% ipython --no-banner

In [1]: import numpy as np

In [2]: from numpy import linalg as LA

In [3]: np.set_printoptions(precision=3, suppress=True, linewidth=140)

In [4]: K = np.loadtxt("data.csv", delimiter=",")

In [5]: K
Out[5]: 
array([[ 0.,  0.,  0.,  0., -1.,  2., -1.,  1.,  0.,  0., -2., -2., -2.,  1.,  1.,  2.],
       [ 0.,  0.,  0.,  0., -3., -1., -3., -3.,  2., -2., -1., -2.,  0.,  0., -2.,  1.],
       [ 0.,  0.,  0., -3.,  3., -3., -2., -2.,  1.,  2., -3.,  1.,  0., -2.,  0.,  1.],
       [ 0.,  0., -3.,  0.,  0.,  0.,  0.,  0.,  0.,  0.,  0.,  0.,  0.,  0.,  0.,  0.],
       [-1., -3.,  3.,  0.,  0.,  0.,  0.,  0.,  0.,  0.,  0.,  0.,  0.,  0.,  0.,  0.],
       [ 2., -1., -3.,  0.,  0.,  0.,  0.,  0.,  0.,  0.,  0.,  0.,  0.,  0.,  0.,  0.],
       [-1., -3., -2.,  0.,  0.,  0.,  0.,  0.,  0.,  0.,  0.,  0.,  0.,  0.,  0.,  0.],
       [ 1., -3., -2.,  0.,  0.,  0.,  0.,  0.,  0.,  0.,  0.,  0.,  0.,  0.,  0.,  0.],
       [ 0.,  2.,  1.,  0.,  0.,  0.,  0.,  0.,  0.,  0.,  0.,  0.,  0.,  0.,  0.,  0.],
       [ 0., -2.,  2.,  0.,  0.,  0.,  0.,  0.,  0.,  0.,  0.,  0.,  0.,  0.,  0.,  0.],
       [-2., -1., -3.,  0.,  0.,  0.,  0.,  0.,  0.,  0.,  0.,  0.,  0.,  0.,  0.,  0.],
       [-2., -2.,  1.,  0.,  0.,  0.,  0.,  0.,  0.,  0.,  0.,  0.,  0.,  0.,  0.,  0.],
       [-2.,  0.,  0.,  0.,  0.,  0.,  0.,  0.,  0.,  0.,  0.,  0.,  0.,  0.,  0.,  0.],
       [ 1.,  0., -2.,  0.,  0.,  0.,  0.,  0.,  0.,  0.,  0.,  0.,  0.,  0.,  0.,  0.],
       [ 1., -2.,  0.,  0.,  0.,  0.,  0.,  0.,  0.,  0.,  0.,  0.,  0.,  0.,  0.,  0.],
       [ 2.,  1.,  1.,  0.,  0.,  0.,  0.,  0.,  0.,  0.,  0.,  0.,  0.,  0.,  0.,  0.]])

In [6]: # equal to its transpose

In [7]: Uu, sv, Vt = LA.svd(K)

In [8]: vecs = Vt[:(sv > 1e-8).sum()]

In [9]: rng = np.random.default_rng(60)

In [10]: vec = K[11] + 4 * K[10] + rng.integers(2) * np.eye(16)[5]

In [11]: vec
Out[11]: array([-10.,  -6., -11.,   0.,   0.,   0.,   0.,   0.,   0.,   0.,   0.,   0.,   0.,   0.,   0.,   0.])

In [12]: LA.matrix_rank(np.vstack([K, vec]))
Out[12]: np.int64(6)

In [13]: np.allclose(vecs.T @ vecs @ vec, vec)
Out[13]: True

In [14]: round(float(LA.norm(vec - vecs.T @ vecs @ vec)), 3)
Out[14]: 0.0

In [15]: Y = np.array([[0, 0], [0, 1], [3, 3]])

In [16]: arr = np.kron(np.eye(3, dtype=int), Y)

In [17]: arr
Out[17]: 
array([[0, 0, 0, 0, 0, 0],
       [0, 1, 0, 0, 0, 0],
       [3, 3, 0, 0, 0, 0],
       [0, 0, 0, 0, 0, 0],
       [0, 0, 0, 1, 0, 0],
       [0, 0, 3, 3, 0, 0],
       [0, 0, 0, 0, 0, 0],
       [0, 0, 0, 0, 0, 1],
       [0, 0, 0, 0, 3, 3]])

In [18]: Uu, sv, Vt = LA.svd(arr, full_matrices=False)

In [19]: np.cumsum(sv ** 2) / np.sum(sv ** 2)
Out[19]: array([0.325, 0.65 , 0.974, 0.983, 0.991, 1.   ])

In [20]: np.round(Vt @ Vt.T, 3) + 0
Out[20]: 
array([[1., 0., 0., 0., 0., 0.],
       [0., 1., 0., 0., 0., 0.],
       [0., 0., 1., 0., 0., 0.],
       [0., 0., 0., 1., 0., 0.],
       [0., 0., 0., 0., 1., 0.],
       [0., 0., 0., 0., 0., 1.]])

In [21]: Uu.shape, sv.shape, Vt.shape
Out[21]: ((9, 6), (6,), (6, 6))

In [22]: np.round(np.sqrt((sv ** 2).sum()), 3), round(LA.norm(arr), 3)
Out[22]: (np.float64(7.55), np.float64(7.55))

In [23]: (sv > 1e-8).sum()
Out[23]: np.int64(6)

In [24]: np.allclose(Uu * sv @ Vt, arr)
Out[24]: True

In [25]: sv / sv[0]
Out[25]: array([1.   , 1.   , 1.   , 0.162, 0.162, 0.162])

In [26]: ang = np.deg2rad(36)

In [27]: mat = np.eye(13)

In [28]: mat[np.ix_([11, 3], [11, 3])] = [[np.cos(ang), -np.sin(ang)], [np.sin(ang), np.cos(ang)]]

In [29]: mat
Out[29]: 
array([[ 1.   ,  0.   ,  0.   ,  0.   ,  0.   ,  0.   ,  0.   ,  0.   ,  0.   ,  0.   ,  0.   ,  0.   ,  0.   ],
       [ 0.   ,  1.   ,  0.   ,  0.   ,  0.   ,  0.   ,  0.   ,  0.   ,  0.   ,  0.   ,  0.   ,  0.   ,  0.   ],
       [ 0.   ,  0.   ,  1.   ,  0.   ,  0.   ,  0.   ,  0.   ,  0.   ,  0.   ,  0.   ,  0.   ,  0.   ,  0.   ],
       [ 0.   ,  0.   ,  0.   ,  0.809,  0.   ,  0.   ,  0.   ,  0.   ,  0.   ,  0.   ,  0.   ,  0.588,  0.   ],
       [ 0.   ,  0.   ,  0.   ,  0.   ,  1.   ,  0.   ,  0.   ,  0.   ,  0.   ,  0.   ,  0.   ,  0.   ,  0.   ],
       [ 0.   ,  0.   ,  0.   ,  0.   ,  0.   ,  1.   ,  0.   ,  0.   ,  0.   ,  0.   ,  0.   ,  0.   ,  0.   ],
       [ 0.   ,  0.   ,  0.   ,  0.   ,  0.   ,  0.   ,  1.   ,  0.   ,  0.   ,  0.   ,  0.   ,  0.   ,  0.   ],
       [ 0.   ,  0.   ,  0.   ,  0.   ,  0.   ,  0.   ,  0.   ,  1.   ,  0.   ,  0.   ,  0.   ,  0.   ,  0.   ],
       [ 0.   ,  0.   ,  0.   ,  0.   ,  0.   ,  0.   ,  0.   ,  0.   ,  1.   ,  0.   ,  0.   ,  0.   ,  0.   ],
       [ 0.   ,  0.   ,  0.   ,  0.   ,  0.   ,  0.   ,  0.   ,  0.   ,  0.   ,  1.   ,  0.   ,  0.   ,  0.   ],
       [ 0.   ,  0.   ,  0.   ,  0.   ,  0.   ,  0.   ,  0.   ,  0.   ,  0.   ,  0.   ,  1.   ,  0.   ,  0.   ],
       [ 0.   ,  0.   ,  0.   , -0.588,  0.   ,  0.   ,  0.   ,  0.   ,  0.   ,  0.   ,  0.   ,  0.809,  0.   ],
       [ 0.   ,  0.   ,  0.   ,  0.   ,  0.   ,  0.   ,  0.   ,  0.   ,  0.   ,  0.   ,  0.   ,  0.   ,  1.   ]])

In [30]: W1 = np.array([[-3, 3, 1],
    ...:     [-1, -1, -1],
    ...:     [-3, -1, -1],
    ...:     [-1, 2, -1],
    ...:     [-3, 2, -3],
    ...:     [-1, 3, -1],
    ...:     [-1, 0, 2],
    ...:     [-2, 2, 2],
    ...:     [-2, -3, 3],
    ...:     [-2, -2, -3],
    ...:     [1, 1, -1],
    ...:     [-3, 3, -3],
    ...:     [-2, -3, 1]])

In [31]: coef = np.array([2, 3, 3])

In [32]: H = np.maximum(mat @ W1 + coef, 0)

In [33]: H
Out[33]: 
array([[0.   , 6.   , 4.   ],
       [1.   , 2.   , 2.   ],
       [0.   , 2.   , 2.   ],
       [0.   , 6.381, 0.428],
       [0.   , 5.   , 0.   ],
       [1.   , 6.   , 2.   ],
       [1.   , 3.   , 5.   ],
       [0.   , 5.   , 5.   ],
       [0.   , 0.   , 6.   ],
       [0.   , 1.   , 0.   ],
       [3.   , 4.   , 2.   ],
       [0.161, 4.251, 1.161],
       [0.   , 0.   , 4.   ]])

In [34]: Z = np.array([[2, 4], [1, 4], [1, 4]])

In [35]: W1 @ Z
Out[35]: 
array([[ -2,   4],
       [ -4, -12],
       [ -8, -20],
       [ -1,   0],
       [ -7, -16],
       [  0,   4],
       [  0,   4],
       [  0,   8],
       [ -4,  -8],
       [ -9, -28],
       [  2,   4],
       [ -6, -12],
       [ -6, -16]])

In [36]: u = np.array([-2, -2])

In [37]: np.correlate(mat[12], mat[7], "full")
Out[37]: array([0., 0., 0., 0., 0., 0., 0., 0., 0., 0., 0., 0., 0., 0., 0., 0., 0., 1., 0., 0., 0., 0., 0., 0., 0.])

In [38]: mat.sum(axis=1)
Out[38]: array([1.   , 1.   , 1.   , 1.397, 1.   , 1.   , 1.   , 1.   , 1.   , 1.   , 1.   , 0.221, 1.   ])

In [39]: round(float(LA.norm(mat)), 3)
Out[39]: 3.606

In [40]: mat.sum(axis=0)
Out[40]: array([1.   , 1.   , 1.   , 0.221, 1.   , 1.   , 1.   , 1.   , 1.   , 1.   , 1.   , 1.397, 1.   ])

In [41]: np.unravel_index(np.abs(mat).argmax(), mat.shape)
Out[41]: (np.int64(0), np.int64(0))

In [42]: Uu, sv, Vt = LA.svd(mat, full_matrices=False)

In [43]: np.allclose(Uu * sv @ Vt, mat)
Out[43]: True

In [44]: np.round(np.sqrt((sv ** 2).sum()), 3), round(LA.norm(mat), 3)
Out[44]: (np.float64(3.606), np.float64(3.606))

In [45]: np.cumsum(sv ** 2) / np.sum(sv ** 2)
Out[45]: array([0.077, 0.154, 0.231, 0.308, 0.385, 0.462, 0.538, 0.615, 0.692, 0.769, 0.846, 0.923, 1.   ])

In [46]: (sv > 1e-8).sum()
Out[46]: np.int64(13)

In [47]: mat[:, 9] @ mat[:, 10]
Out[47]: np.float64(0.0)

In [48]: LA.svd(mat, compute_uv=False)
Out[48]: array([1., 1., 1., 1., 1., 1., 1., 1., 1., 1., 1., 1., 1.])

In [49]: LA.norm(mat, axis=0)
Out[49]: array([1., 1., 1., 1., 1., 1., 1., 1., 1., 1., 1., 1., 1.])

In [50]: A = np.loadtxt("block10.csv", delimiter=",")

In [51]: A
Out[51]: 
array([[ 1., -1.,  0.,  1., -1., -1., -1., -2., -2., -1.,  2.,  0.,  2., -2., -1.],
       [-1.,  1., -1.,  0.,  1., -1., -1., -1., -2., -2., -1.,  2.,  0.,  2., -2.],
       [-2., -1.,  1., -1.,  0.,  1., -1., -1., -1., -2., -2., -1.,  2.,  0.,  2.],
       [ 2., -2., -1.,  1., -1.,  0.,  1., -1., -1., -1., -2., -2., -1.,  2.,  0.],
       [ 0.,  2., -2., -1.,  1., -1.,  0.,  1., -1., -1., -1., -2., -2., -1.,  2.],
       [ 2.,  0.,  2., -2., -1.,  1., -1.,  0.,  1., -1., -1., -1., -2., -2., -1.],
       [-1.,  2.,  0.,  2., -2., -1.,  1., -1.,  0.,  1., -1., -1., -1., -2., -2.],
       [-2., -1.,  2.,  0.,  2., -2., -1.,  1., -1.,  0.,  1., -1., -1., -1., -2.],
       [-2., -2., -1.,  2.,  0.,  2., -2., -1.,  1., -1.,  0.,  1., -1., -1., -1.],
       [-1., -2., -2., -1.,  2.,  0.,  2., -2., -1.,  1., -1.,  0.,  1., -1., -1.],
       [-1., -1., -2., -2., -1.,  2.,  0.,  2., -2., -1.,  1., -1.,  0.,  1., -1.],
       [-1., -1., -1., -2., -2., -1.,  2.,  0.,  2., -2., -1.,  1., -1.,  0.,  1.],
       [ 1., -1., -1., -1., -2., -2., -1.,  2.,  0.,  2., -2., -1.,  1., -1.,  0.],
       [ 0.,  1., -1., -1., -1., -2., -2., -1.,  2.,  0.,  2., -2., -1.,  1., -1.],
       [-1.,  0.,  1., -1., -1., -1., -2., -2., -1.,  2.,  0.,  2., -2., -1.,  1.]])

In [52]: Y = np.array([[4, -3, 1],
    ...:     [2, 0, 2],
    ...:     [1, -5, 3],
    ...:     [3, 1, 2],
    ...:     [-5, 1, -2],
    ...:     [-3, -3, 0],
    ...:     [-4, -5, -2],
    ...:     [-1, -5, -1],
    ...:     [-1, -2, -4],
    ...:     [5, 5, 4],
    ...:     [-3, -5, -4],
    ...:     [4, 5, 4],
    ...:     [2, -1, -1],
    ...:     [4, 5, 1],
    ...:     [-3, 0, -1]])

In [53]: LA.matrix_rank(np.vstack([A, Y.T]))
Out[53]: np.int64(15)

In [54]: LA.matrix_rank(A @ Y)
Out[54]: np.int64(3)

In [55]: A @ Y
Out[55]: 
array([[  9.,  -8.,   0.],
       [ 17.,  41.,  15.],
       [-19.,   2.,  -4.],
       [  8.,   7.,   1.],
       [-27.,  -3., -12.],
       [ -6., -32.,   1.],
       [ 16.,   2.,  15.],
       [-15.,  -8.,  -3.],
       [ -9.,  16.,  -3.],
       [-19.,  20.,  -8.],
       [-20., -12., -15.],
       [-18.,  -6., -18.],
       [ 26.,   9.,   8.],
       [  7.,   6., -17.],
       [ 20.,  38.,  28.]])

In [56]: Y.T @ A.T
Out[56]: 
array([[  9.,  17., -19.,   8., -27.,  -6.,  16., -15.,  -9., -19., -20., -18.,  26.,   7.,  20.],
       [ -8.,  41.,   2.,   7.,  -3., -32.,   2.,  -8.,  16.,  20., -12.,  -6.,   9.,   6.,  38.],
       [  0.,  15.,  -4.,   1., -12.,   1.,  15.,  -3.,  -3.,  -8., -15., -18.,   8., -17.,  28.]])

In [57]: np.vstack([A, Y.T]).shape
Out[57]: (18, 15)

In [58]: np.einsum("ik,kj->ji", A, Y)
Out[58]: 
array([[  9.,  17., -19.,   8., -27.,  -6.,  16., -15.,  -9., -19., -20., -18.,  26.,   7.,  20.],
       [ -8.,  41.,   2.,   7.,  -3., -32.,   2.,  -8.,  16.,  20., -12.,  -6.,   9.,   6.,  38.],
       [  0.,  15.,  -4.,   1., -12.,   1.,  15.,  -3.,  -3.,  -8., -15., -18.,   8., -17.,  28.]])

In [59]: np.einsum("ij->j", A)
Out[59]: array([-6., -6., -6., -6., -6., -6., -6., -6., -6., -6., -6., -6., -6., -6., -6.])
